In [1]: import numpy as np

In [2]: np.set_printoptions(precision=4, suppress=True, linewidth=140, floatmode="fixed")

In [3]: sigma = 5 * 0.2 ** np.arange(5)

In [4]: rng = np.random.default_rng(9856)

In [5]: data = rng.normal(size=(38, 5)) * rng.permutation(sigma)

In [6]: data
Out[6]: 
array([[  0.0068,   0.2210,   0.0090,   0.8048,  -0.0850],
       [ -0.0316,   0.0791,   0.0039,  -1.7446,   1.6701],
       [ -0.0300,   0.0580,   0.0006,  -5.7877,  -0.8283],
       [ -0.0206,   0.1780,  -0.0004,  -3.9337,  -1.9957],
       [ -0.0410,  -0.1705,   0.0033,  -1.2797,   1.6448],
       [ -0.0206,  -0.0270,  -0.0054,  -5.3086,  -1.6354],
       [  0.0295,  -0.1821,   0.0107,   1.5442,   0.1075],
       [  0.0156,   0.0962,   0.0087,   6.3521,  -1.7875],
       [  0.0377,  -0.1156,   0.0009,  -0.3802,   1.0910],
       [  0.0147,  -0.1364,   0.0099,  -0.7402,  -2.0031],
       [  0.0121,   0.1141,  -0.0059,   1.9242,   0.6198],
       [  0.0054,   0.0822,  -0.0098,  -1.1926,   1.9093],
       [ -0.0814,  -0.3172,  -0.0033,  -4.3219,  -0.3106],
       [  0.0226,   0.0643,  -0.0189,   1.7663,  -0.2538],
       [ -0.0215,  -0.1659,  -0.0029,  -2.3289,   0.2197],
       [  0.0252,  -0.2172,   0.0111,  -2.4551,  -2.6430],
       [ -0.0088,   0.0244,  -0.0040,   4.8038,   1.3953],
       [ -0.0225,   0.0437,   0.0084,  -2.4008,   1.6457],
       [  0.0200,   0.3310,  -0.0043,   5.0552,   2.5237],
       [ -0.0675,  -0.1823,   0.0148,  -1.7751,  -0.4248],
       [  0.0195,  -0.3025,   0.0066,  -0.9770,  -1.7307],
       [ -0.0342,   0.2450,   0.0034,  -9.6400,  -1.0099],
       [  0.1183,  -0.2264,   0.0019,   4.0834,  -1.0883],
       [  0.0105,  -0.0283,   0.0090,  -2.0871,   1.1934],
       [ -0.0083,  -0.3683,   0.0015,  -7.9153,  -0.4167],
       [  0.0271,  -0.0583,   0.0073, -12.2268,   0.1716],
       [ -0.0551,  -0.2019,   0.0099,  -3.5413,  -0.2316],
       [ -0.0450,  -0.0725,  -0.0091,   0.6661,  -0.9075],
       [ -0.0065,  -0.2237,  -0.0034,  -4.9041,  -1.1121],
       [  0.0541,  -0.4085,  -0.0031,  -3.7262,  -1.4457],
       [  0.0122,   0.0282,   0.0021,  -0.3524,   0.6618],
       [ -0.0393,   0.1691,  -0.0011,   0.9887,  -0.0501],
       [ -0.0130,   0.1389,   0.0080,  -5.3832,   0.4596],
       [ -0.0402,  -0.1674,  -0.0054,   3.1501,   0.9334],
       [  0.0318,  -0.2018,  -0.0069,  -2.7443,  -1.4747],
       [ -0.0075,  -0.0036,  -0.0077,  14.1684,  -0.7307],
       [ -0.0185,  -0.2068,  -0.0102,  -5.3680,   1.0444],
       [  0.0218,  -0.5279,   0.0003,   2.5394,   1.8990]])

In [7]: # column 3 is much longer than the rest

In [8]: M2 = np.array([[-3, -1, -2], [1, -5, -2], [-4, 2, 1], [-1, 3, 3], [4, -2, 1]])

In [9]: np.linalg.matrix_rank(np.vstack([data, M2.T]))
Out[9]: np.int64(5)

In [10]: x0 = np.array([3, 0, 2, 1, 0])

In [11]: y = data @ x0

In [12]: np.round(np.linalg.solve(data.T @ data, data.T @ y), 4) + 0
Out[12]: array([3.0000, 0.0000, 2.0000, 1.0000, 0.0000])

In [13]: np.round(np.linalg.lstsq(data, y)[0], 4) + 0
Out[13]: array([3.0000, 0.0000, 2.0000, 1.0000, 0.0000])

In [14]: y = y + 0.05 * rng.normal(size=38)

In [15]: print(y)
[  0.9023  -1.7903  -5.9069  -4.0109  -1.3410  -5.3111   1.6377   6.2979  -0.2900  -0.6520   2.0004  -1.2380  -4.5644   1.7935  -2.4081
  -2.4077   4.8502  -2.3950   5.1213  -1.9284  -0.8417  -9.6884   4.4113  -2.1066  -7.9685 -12.1959  -3.7431   0.5757  -4.9094  -3.5202
  -0.3065   0.7983  -5.4529   3.0919  -2.6635  14.1832  -5.3866   2.6304]

In [16]: b, *_ = np.linalg.lstsq(data, y)

In [17]: print(np.round(data.T @ (y - data @ b), 4) + 0)
[0.0000 0.0000 0.0000 0.0000 0.0000]

In [18]: print(np.round(np.linalg.norm(y - data @ b), 4))
0.2759

In [19]: b.round()
Out[19]: array([ 3.0000, -0.0000,  0.0000,  1.0000,  0.0000])

In [20]: x0 = np.array([-6, 6, -9, -8, 5])

In [21]: x0 @ data
---------------------------------------------------------------------------
ValueError                                Traceback (most recent call last)
Cell In[21], line 1
----> 1 x0 @ data

ValueError: matmul: Input operand 1 has a mismatch in its core dimension 0, with gufunc signature (n?,k),(k,m?)->(n?,m?) (size 38 is different from 5)

In [22]: data @ np.eye(5)[2]
Out[22]: 
array([ 0.0090,  0.0039,  0.0006, -0.0004,  0.0033, -0.0054,  0.0107,  0.0087,  0.0009,  0.0099, -0.0059, -0.0098, -0.0033, -0.0189,
       -0.0029,  0.0111, -0.0040,  0.0084, -0.0043,  0.0148,  0.0066,  0.0034,  0.0019,  0.0090,  0.0015,  0.0073,  0.0099, -0.0091,
       -0.0034, -0.0031,  0.0021, -0.0011,  0.0080, -0.0054, -0.0069, -0.0077, -0.0102,  0.0003])

In [23]: np.sign((data @ x0).round(6))
Out[23]: 
array([-1.0000,  1.0000,  1.0000,  1.0000,  1.0000,  1.0000, -1.0000, -1.0000,  1.0000, -1.0000, -1.0000,  1.0000,  1.0000, -1.0000,
        1.0000,  1.0000, -1.0000,  1.0000, -1.0000,  1.0000, -1.0000,  1.0000, -1.0000,  1.0000,  1.0000,  1.0000,  1.0000, -1.0000,
        1.0000,  1.0000,  1.0000, -1.0000,  1.0000, -1.0000,  1.0000, -1.0000,  1.0000, -1.0000])

In [24]: np.linalg.norm(data @ x0) <= np.linalg.norm(data, 2) * np.linalg.norm(x0) + 1e-9
Out[24]: np.True_

In [25]: D = np.linalg.norm(data[:, None] - data[None], axis=-1)

In [26]: np.flatnonzero(D[14] < D.mean() / 2)
Out[26]: array([ 1,  3,  4,  8,  9, 11, 12, 14, 17, 19, 20, 23, 26, 29, 30, 34])

In [27]: print(np.linalg.matrix_rank(D ** 2))
7

In [28]: Ac = data - data.mean(axis=0)

In [29]: V = np.linalg.svd(Ac)[2][:2]

In [30]: M2 = Ac - Ac @ V.T @ V

In [31]: (Ac @ V.T).std(axis=0)
Out[31]: array([4.6804, 1.2763])

In [32]: print(np.round(np.diag(V.T @ V), 4) + 0)
[0.0000 0.0006 0.0000 1.0000 0.9994]

In [33]: mat = np.load("m.npy")

In [34]: mat
Out[34]: 
array([[2, 2, 1, 2, 2, 1, 2, 2, 2, 2],
       [2, 2, 2, 2, 2, 1, 1, 0, 0, 1],
       [1, 0, 1, 2, 0, 2, 1, 0, 0, 2],
       [0, 1, 1, 0, 2, 0, 1, 2, 1, 1],
       [2, 2, 2, 2, 2, 0, 0, 0, 1, 2],
       [2, 0, 2, 1, 2, 0, 1, 2, 1, 0],
       [2, 2, 0, 2, 0, 2, 1, 0, 0, 2],
       [2, 2, 1, 0, 1, 0, 0, 1, 0, 0],
       [0, 1, 1, 2, 1, 1, 1, 2, 1, 0],
       [0, 0, 2, 2, 2, 0, 0, 2, 0, 2]])

In [35]: M2 = mat[0, 0] * mat[1:] - np.outer(mat[1:, 0], mat[0])

In [36]: M2
Out[36]: 
array([[ 0,  0,  2,  0,  0,  0, -2, -4, -4, -2],
       [ 0, -2,  1,  2, -2,  3,  0, -2, -2,  2],
       [ 0,  2,  2,  0,  4,  0,  2,  4,  2,  2],
       [ 0,  0,  2,  0,  0, -2, -4, -4, -2,  0],
       [ 0, -4,  2, -2,  0, -2, -2,  0, -2, -4],
       [ 0,  0, -2,  0, -4,  2, -2, -4, -4,  0],
       [ 0,  0,  0, -4, -2, -2, -4, -2, -4, -4],
       [ 0,  2,  2,  4,  2,  2,  2,  4,  2,  0],
       [ 0,  0,  4,  4,  4,  0,  0,  4,  0,  4]])

In [37]: print(np.linalg.matrix_rank(M2), np.linalg.matrix_rank(mat))
9 10

In [38]: np.flatnonzero(~M2.round(6).any(axis=1))
Out[38]: array([], dtype=int64)

In [39]: mat.reshape(-1, 2)
Out[39]: 
array([[2, 2],
       [1, 2],
       [2, 1],
       [2, 2],
       [2, 2],
       [2, 2],
       [2, 2],
       [2, 1],
       [1, 0],
       [0, 1],
       [1, 0],
       [1, 2],
       [0, 2],
       [1, 0],
       [0, 2],
       [0, 1],
       [1, 0],
       [2, 0],
       [1, 2],
       [1, 1],
       [2, 2],
       [2, 2],
       [2, 0],
       [0, 0],
       [1, 2],
       [2, 0],
       [2, 1],
       [2, 0],
       [1, 2],
       [1, 0],
       [2, 2],
       [0, 2],
       [0, 2],
       [1, 0],
       [0, 2],
       [2, 2],
       [1, 0],
       [1, 0],
       [0, 1],
       [0, 0],
       [0, 1],
       [1, 2],
       [1, 1],
       [1, 2],
       [1, 0],
       [0, 0],
       [2, 2],
       [2, 0],
       [0, 2],
       [0, 2]])

In [40]: mat.ravel(order="F")
Out[40]: 
array([2, 2, 1, 0, 2, 2, 2, 2, 0, 0, 2, 2, 0, 1, 2, 0, 2, 2, 1, 0, 1, 2, 1, 1, 2, 2, 0, 1, 1, 2, 2, 2, 2, 0, 2, 1, 2, 0, 2, 2, 2, 2, 0, 2,
       2, 2, 0, 1, 1, 2, 1, 1, 2, 0, 0, 0, 2, 0, 1, 0, 2, 1, 1, 1, 0, 1, 1, 0, 1, 0, 2, 0, 0, 2, 0, 2, 0, 1, 2, 2, 2, 0, 0, 1, 1, 1, 0, 0,
       1, 0, 2, 1, 2, 1, 2, 0, 2, 0, 0, 2])

In [41]: mat.reshape(2, -1)
Out[41]: 
array([[2, 2, 1, 2, 2, 1, 2, 2, 2, 2, 2, 2, 2, 2, 2, 1, 1, 0, 0, 1, 1, 0, 1, 2, 0, 2, 1, 0, 0, 2, 0, 1, 1, 0, 2, 0, 1, 2, 1, 1, 2, 2, 2,
        2, 2, 0, 0, 0, 1, 2],
       [2, 0, 2, 1, 2, 0, 1, 2, 1, 0, 2, 2, 0, 2, 0, 2, 1, 0, 0, 2, 2, 2, 1, 0, 1, 0, 0, 1, 0, 0, 0, 1, 1, 2, 1, 1, 1, 2, 1, 0, 0, 0, 2,
        2, 2, 0, 0, 2, 0, 2]])

In [42]: t3 = mat.reshape(10, 2, -1)

In [43]: print(np.einsum("ihd,ihd->ih", t3, t3))
[[17 17]
 [20  3]
 [ 6  9]
 [ 6  7]
 [20  5]
 [13  6]
 [12  9]
 [10  1]
 [ 7  7]
 [12  8]]

In [44]: t3[:, 0]
Out[44]: 
array([[2, 2, 1, 2, 2],
       [2, 2, 2, 2, 2],
       [1, 0, 1, 2, 0],
       [0, 1, 1, 0, 2],
       [2, 2, 2, 2, 2],
       [2, 0, 2, 1, 2],
       [2, 2, 0, 2, 0],
       [2, 2, 1, 0, 1],
       [0, 1, 1, 2, 1],
       [0, 0, 2, 2, 2]])

In [45]: t3.transpose(1, 0, 2)
Out[45]: 
array([[[2, 2, 1, 2, 2],
        [2, 2, 2, 2, 2],
        [1, 0, 1, 2, 0],
        [0, 1, 1, 0, 2],
        [2, 2, 2, 2, 2],
        [2, 0, 2, 1, 2],
        [2, 2, 0, 2, 0],
        [2, 2, 1, 0, 1],
        [0, 1, 1, 2, 1],
        [0, 0, 2, 2, 2]],

       [[1, 2, 2, 2, 2],
        [1, 1, 0, 0, 1],
        [2, 1, 0, 0, 2],
        [0, 1, 2, 1, 1],
        [0, 0, 0, 1, 2],
        [0, 1, 2, 1, 0],
        [2, 1, 0, 0, 2],
        [0, 0, 1, 0, 0],
        [1, 1, 2, 1, 0],
        [0, 0, 2, 0, 2]]])

In [46]: np.einsum("ihd,jhd->hij", t3, t3).shape
Out[46]: (2, 10, 10)

In [47]: print(t3.sum(axis=1))
[[3 4 3 4 4]
 [3 3 2 2 3]
 [3 1 1 2 2]
 [0 2 3 1 3]
 [2 2 2 3 4]
 [2 1 4 2 2]
 [4 3 0 2 2]
 [2 2 2 0 1]
 [1 2 3 3 1]
 [0 0 4 2 4]]

In [48]: O, V = np.linalg.qr(mat[:, :9])[0], np.linalg.qr(mat[:, 9:])[0]

In [49]: sigma = np.linalg.svd(O.T @ V, compute_uv=False)

In [50]: sigma
Out[50]: array([0.9820])

In [51]: round(float(np.linalg.norm(O @ O.T - V @ V.T, 2)), 4)
Out[51]: 1.0

In [52]: print((sigma > 0.9).sum())
1

In [53]: E = np.loadtxt("a.csv", delimiter=",")

In [54]: E
Out[54]: 
array([[ 3.0000,  0.0000,  3.0000,  2.0000,  0.0000],
       [ 2.0000,  1.0000,  0.0000, -2.0000, -1.0000],
       [ 1.0000, -2.0000,  1.0000, -3.0000, -2.0000],
       [ 0.0000, -1.0000,  0.0000, -2.0000,  0.0000],
       [ 1.0000,  2.0000, -3.0000, -1.0000,  1.0000]])

In [55]: x0 = np.array([2, 7, 9, 5, 7])

In [56]: a = np.maximum(E @ x0, 0)

In [57]: E.T @ a
Out[57]: array([129.0000,   0.0000, 129.0000,  86.0000,   0.0000])

In [58]: np.flatnonzero(a > 1e-9)
Out[58]: array([0])

In [59]: np.round(np.linalg.det(2 * E), 4), np.round(np.linalg.det(E), 4)
Out[59]: (np.float64(2112.0), np.float64(66.0))

In [60]: np.poly(E)
Out[60]: array([  1.0000,  -4.0000,  -9.0000,  61.0000,  -1.0000, -66.0000])

In [61]: round(float(np.linalg.det(E.T)), 4)
Out[61]: 66.0

In [62]: print(np.linalg.eigvals(E))
[ 3.6024+1.7409j  3.6024-1.7409j -3.4129+0.0000j  1.2080+0.0000j -1.0000+0.0000j]

In [63]: (E - E.T) / 2
Out[63]: 
array([[ 0.0000, -1.0000,  1.0000,  1.0000, -0.5000],
       [ 1.0000,  0.0000,  1.0000, -0.5000, -1.5000],
       [-1.0000, -1.0000,  0.0000, -1.5000,  0.5000],
       [-1.0000,  0.5000,  1.5000,  0.0000,  0.5000],
       [ 0.5000,  1.5000, -0.5000, -0.5000,  0.0000]])

In [64]: E.inv()
---------------------------------------------------------------------------
AttributeError                            Traceback (most recent call last)
Cell In[64], line 1
----> 1 E.inv()

AttributeError: 'numpy.ndarray' object has no attribute 'inv'

In [65]: print(np.linalg.matrix_power(E, 3))
[[ 26.0000 -37.0000  66.0000  24.0000 -22.0000]
 [ 30.0000 -28.0000  36.0000 -27.0000 -21.0000]
 [ -8.0000 -40.0000  10.0000 -44.0000 -17.0000]
 [ -3.0000  -3.0000  -9.0000 -19.0000   0.0000]
 [ 39.0000  19.0000  -3.0000 -24.0000   0.0000]]

In [66]: np.trace(E)
Out[66]: np.float64(4.0)

In [67]: np.allclose(E, E.T)
Out[67]: False

In [68]: (E + E.T) / 2
Out[68]: 
array([[ 3.0000,  1.0000,  2.0000,  1.0000,  0.5000],
       [ 1.0000,  1.0000, -1.0000, -1.5000,  0.5000],
       [ 2.0000, -1.0000,  1.0000, -1.5000, -2.5000],
       [ 1.0000, -1.5000, -1.5000, -2.0000, -0.5000],
       [ 0.5000,  0.5000, -2.5000, -0.5000,  1.0000]])

In [69]: np.allclose(E @ E.T, E.T @ E)
Out[69]: False

In [70]: round(np.abs(np.linalg.eigvals(E)).max(), 4)
Out[70]: np.float64(4.001)

In [71]: np.sort(np.abs(np.linalg.eigvals(E)))
Out[71]: array([1.0000, 1.2080, 3.4129, 4.0010, 4.0010])
